In [1]: import numpy as np

In [2]: from numpy import linalg as LA

In [3]: np.set_printoptions(precision=1, suppress=True, linewidth=120, floatmode="fixed")

In [4]: A = np.loadtxt("block12.csv", delimiter=",")

In [5]: A
Out[5]: 
array([[ 4.2, -0.7, -1.1],
       [ 6.5, -1.0, -0.8],
       [ 5.7,  1.0, -0.7],
       [ 5.9,  1.3,  0.5],
       [ 4.2, -0.2, -0.2],
       [ 6.9,  0.2, -0.6],
       [ 5.8, -0.7,  0.2],
       [ 6.4,  0.7,  0.1],
       [ 5.3,  1.8,  0.6],
       [ 7.9,  0.4, -1.2],
       [ 6.6, -0.3, -1.2],
       [ 5.9, -0.1,  1.0],
       [ 4.5, -0.3, -0.2],
       [ 2.8, -0.4, -2.1],
       [ 2.9,  0.6,  0.4],
       [ 5.5,  1.7, -0.5],
       [ 4.2,  0.8,  0.1],
       [ 5.2, -0.2,  0.0],
       [ 5.1,  1.2,  0.6],
       [ 4.7,  1.1, -2.0],
       [ 3.3, -1.4, -1.4],
       [ 5.3,  0.3, -0.9],
       [ 3.7, -0.2, -0.3],
       [ 4.9,  1.0,  2.1],
       [ 4.0,  0.7, -1.3],
       [ 4.0, -1.2, -0.2],
       [ 4.1,  0.0,  1.5],
       [ 4.7, -0.3,  0.4],
       [ 5.5, -0.4,  0.8],
       [ 5.0,  0.0,  0.6],
       [ 6.8, -0.1,  0.7],
       [ 4.4, -1.9, -0.8],
       [ 4.4,  0.7,  0.5],
       [ 6.5,  0.3,  1.6],
       [ 5.3, -0.1,  0.4],
       [ 4.1, -1.4, -1.6],
       [ 3.7,  0.4, -0.3],
       [ 6.3, -0.7,  0.7],
       [ 3.7, -0.1, -0.6],
       [ 4.1, -0.9,  0.8],
       [ 3.7,  1.6, -1.7],
       [ 4.4,  1.5, -0.2],
       [ 5.6,  0.0, -0.4],
       [ 5.7,  0.6,  0.1]])

In [6]: A.sum(axis=0)
Out[6]: array([219.4,   5.3,  -6.6])

In [7]: np.unravel_index(np.abs(A).argmax(), A.shape)
Out[7]: (np.int64(9), np.int64(0))

In [8]: A[44]
---------------------------------------------------------------------------
IndexError                                Traceback (most recent call last)
Cell In[8], line 1
----> 1 A[44]

IndexError: index 44 is out of bounds for axis 0 with size 44

In [9]: round(LA.norm(A), 1)
Out[9]: np.float64(35.0)

In [10]: np.abs(A).max()
Out[10]: np.float64(7.9)

In [11]: np.zeros(44, 3)
---------------------------------------------------------------------------
TypeError                                 Traceback (most recent call last)
Cell In[11], line 1
----> 1 np.zeros(44, 3)

TypeError: Cannot interpret '3' as a data type

In [12]: LA.svd(A, compute_uv=False)
Out[12]: array([33.9,  6.5,  5.5])

In [13]: A.mean(axis=0)
Out[13]: array([ 5.0,  0.1, -0.2])

In [14]: A2 = np.c_[A[:, :1] @ np.array([[2]]), np.array([-2, 1, 1, -3, -3, -1, 2, 2, -3, 1, 2, -2, -1, 0, 0, -3, 3, 3, -1, 0, 0, 1, 1, 2, 1, -2, -2, 3, -1, 2, 2, -3, -1, 2, -3, 0, 2, -1, -3, -3, 2, 0, -1, 2])]

In [15]: A2
Out[15]: 
array([[ 8.4, -2.0],
       [13.0,  1.0],
       [11.4,  1.0],
       [11.8, -3.0],
       [ 8.4, -3.0],
       [13.8, -1.0],
       [11.6,  2.0],
       [12.8,  2.0],
       [10.6, -3.0],
       [15.8,  1.0],
       [13.2,  2.0],
       [11.8, -2.0],
       [ 9.0, -1.0],
       [ 5.6,  0.0],
       [ 5.8,  0.0],
       [11.0, -3.0],
       [ 8.4,  3.0],
       [10.4,  3.0],
       [10.2, -1.0],
       [ 9.4,  0.0],
       [ 6.6,  0.0],
       [10.6,  1.0],
       [ 7.4,  1.0],
       [ 9.8,  2.0],
       [ 8.0,  1.0],
       [ 8.0, -2.0],
       [ 8.2, -2.0],
       [ 9.4,  3.0],
       [11.0, -1.0],
       [10.0,  2.0],
       [13.6,  2.0],
       [ 8.8, -3.0],
       [ 8.8, -1.0],
       [13.0,  2.0],
       [10.6, -3.0],
       [ 8.2,  0.0],
       [ 7.4,  2.0],
       [12.6, -1.0],
       [ 7.4, -3.0],
       [ 8.2, -3.0],
       [ 7.4,  2.0],
       [ 8.8,  0.0],
       [11.2, -1.0],
       [11.4,  2.0]])

In [16]: LA.matrix_rank(np.c_[A, A2])
Out[16]: np.int64(4)

In [17]: LA.matrix_rank(A2)
Out[17]: np.int64(2)

In [18]: np.round(LA.lstsq(A, A2[:, 0])[0], 1) + 0
Out[18]: array([2.0, 0.0, 0.0])

In [19]: lab = A[:, 2] > np.median(A[:, 2])

In [20]: u = A[lab].mean(axis=0) - A[~lab].mean(axis=0)

In [21]: ((A - A.mean(axis=0)) @ u > 0).astype(int)
Out[21]: 
array([0, 0, 0, 1, 0, 1, 1, 1, 1, 0, 0, 1, 0, 0, 0, 1, 1, 1, 1, 0, 0, 0, 0, 1, 0, 0, 1, 1, 1, 1, 1, 0, 1, 1, 1, 0, 0,
       1, 0, 1, 0, 1, 0, 1])

In [22]: np.round((((A - A.mean(axis=0)) @ u > 0) == lab).mean(), 1)
Out[22]: np.float64(0.9)

In [23]: u
Out[23]: array([0.5, 0.3, 1.5])

In [24]: x0 = np.array([1, 1, 1])

In [25]: h = np.maximum(A @ x0, 0)

In [26]: np.maximum(A @ x0, 0) - np.maximum(-A @ x0, 0)
Out[26]: 
array([2.4, 4.7, 6.0, 7.7, 3.8, 6.5, 5.3, 7.2, 7.7, 7.1, 5.1, 6.8, 4.0, 0.3, 3.9, 6.7, 5.1, 5.0, 6.9, 3.8, 0.5, 4.7,
       3.2, 8.0, 3.4, 2.6, 5.6, 4.8, 5.9, 5.6, 7.4, 1.7, 5.6, 8.4, 5.6, 1.1, 3.8, 6.3, 3.0, 4.0, 3.6, 5.7, 5.2, 6.4])

In [27]: np.tanh(A @ x0)
Out[27]: 
array([1.0, 1.0, 1.0, 1.0, 1.0, 1.0, 1.0, 1.0, 1.0, 1.0, 1.0, 1.0, 1.0, 0.3, 1.0, 1.0, 1.0, 1.0, 1.0, 1.0, 0.5, 1.0,
       1.0, 1.0, 1.0, 1.0, 1.0, 1.0, 1.0, 1.0, 1.0, 0.9, 1.0, 1.0, 1.0, 0.8, 1.0, 1.0, 1.0, 1.0, 1.0, 1.0, 1.0, 1.0])

In [28]: hat = A @ LA.solve(A.T @ A, A.T)

In [29]: np.allclose(hat @ hat, hat)
Out[29]: True

In [30]: np.round(np.diag(hat), 1) + 0
Out[30]: 
array([0.1, 0.1, 0.1, 0.1, 0.0, 0.0, 0.1, 0.0, 0.1, 0.1, 0.1, 0.1, 0.0, 0.1, 0.0, 0.1, 0.0, 0.0, 0.1, 0.2, 0.1, 0.0,
       0.0, 0.2, 0.1, 0.1, 0.1, 0.0, 0.1, 0.0, 0.1, 0.1, 0.0, 0.1, 0.0, 0.1, 0.0, 0.1, 0.0, 0.1, 0.2, 0.1, 0.0, 0.0])

In [31]: np.round(LA.eigvalsh(hat), 1) + 0
Out[31]: 
array([0.0, 0.0, 0.0, 0.0, 0.0, 0.0, 0.0, 0.0, 0.0, 0.0, 0.0, 0.0, 0.0, 0.0, 0.0, 0.0, 0.0, 0.0, 0.0, 0.0, 0.0, 0.0,
       0.0, 0.0, 0.0, 0.0, 0.0, 0.0, 0.0, 0.0, 0.0, 0.0, 0.0, 0.0, 0.0, 0.0, 0.0, 0.0, 0.0, 0.0, 0.0, 1.0, 1.0, 1.0])

In [32]: LA.matrix_rank(np.eye(44) - hat)
Out[32]: np.int64(41)
